$ python -q
>>> import numpy as np
>>> np.set_printoptions(suppress=True, linewidth=120)
>>> tidy = lambda a: np.round(a, 4) + 0
>>> W0 = np.loadtxt("run15.csv", delimiter=",")
>>> W0
array([[ 1.,  1.,  0.,  2.,  1.,  0.,  2.,  1.,  3.,  1.,  3.,  3.,  0.],
       [ 1.,  1.,  2.,  2.,  0.,  3.,  0.,  3.,  0.,  1.,  0.,  0.,  0.],
       [ 2.,  0.,  0.,  3.,  2.,  1.,  2.,  1.,  1.,  3.,  0.,  3.,  0.],
       [ 1.,  2.,  1.,  0.,  1.,  1.,  3.,  3.,  1.,  3.,  1.,  2.,  0.],
       [ 3.,  2.,  0.,  1.,  1.,  2.,  1.,  1.,  0.,  2.,  3.,  2.,  0.],
       [ 0.,  0.,  1.,  3.,  2.,  0.,  3.,  3.,  3.,  1.,  1.,  3.,  0.],
       [ 3.,  2.,  0.,  1.,  3.,  0.,  3.,  0.,  2.,  2.,  3.,  0.,  0.],
       [ 1.,  1.,  1.,  2.,  3.,  0.,  0.,  3.,  3.,  2.,  0.,  3.,  0.],
       [ 1.,  2.,  1.,  1.,  1.,  2.,  1.,  0.,  0.,  0.,  0.,  0.,  0.],
       [ 1.,  3.,  3.,  1.,  3.,  3.,  2.,  2.,  0.,  3.,  0.,  2.,  0.],
       [ 2.,  2.,  0.,  2.,  1.,  1.,  0.,  3.,  0.,  1.,  2.,  3.,  0.],
       [ 2.,  0.,  0.,  3.,  2.,  1.,  1.,  0.,  3.,  3.,  3.,  3.,  0.],
       [ 0.,  0.,  0.,  0.,  0.,  0.,  0.,  0.,  0.,  0.,  0.,  0., -1.]])
>>> rng = np.random.default_rng(330)
>>> z = rng.permutation(13)
>>> other = W0[:, z] * rng.choice([-1, 1], 13)
>>> other
array([[-3., -2., -1., -1., -2., -0., -1.,  0., -3.,  0., -1., -3.,  1.],
       [-0., -0., -1., -3., -2., -0., -0.,  3., -0.,  2., -1., -0.,  1.],
       [-3., -2., -2., -1., -3., -0., -2.,  1., -0.,  0., -0., -1.,  3.],
       [-2., -3., -1., -3., -0., -0., -1.,  1., -1.,  1., -2., -1.,  3.],
       [-2., -1., -3., -1., -1., -0., -1.,  2., -3.,  0., -2., -0.,  2.],
       [-3., -3., -0., -3., -3., -0., -2.,  0., -1.,  1., -0., -3.,  1.],
       [-0., -3., -3., -0., -1., -0., -3.,  0., -3.,  0., -2., -2.,  2.],
       [-3., -0., -1., -3., -2., -0., -3.,  0., -0.,  1., -1., -3.,  2.],
       [-0., -1., -1., -0., -1., -0., -1.,  2., -0.,  1., -2., -0.,  0.],
       [-2., -2., -1., -2., -1., -0., -3.,  3., -0.,  3., -3., -0.,  3.],
       [-3., -0., -2., -3., -2., -0., -1.,  1., -2.,  0., -2., -0.,  1.],
       [-3., -1., -2., -0., -3., -0., -2.,  1., -3.,  0., -0., -3.,  3.],
       [-0., -0., -0., -0., -0.,  1., -0.,  0., -0.,  0., -0., -0.,  0.]])
>>> U, _, VT = np.linalg.svd(W0.T @ other)
>>> z
array([11,  6,  0,  7,  3, 12,  4,  5, 10,  2,  1,  8,  9])
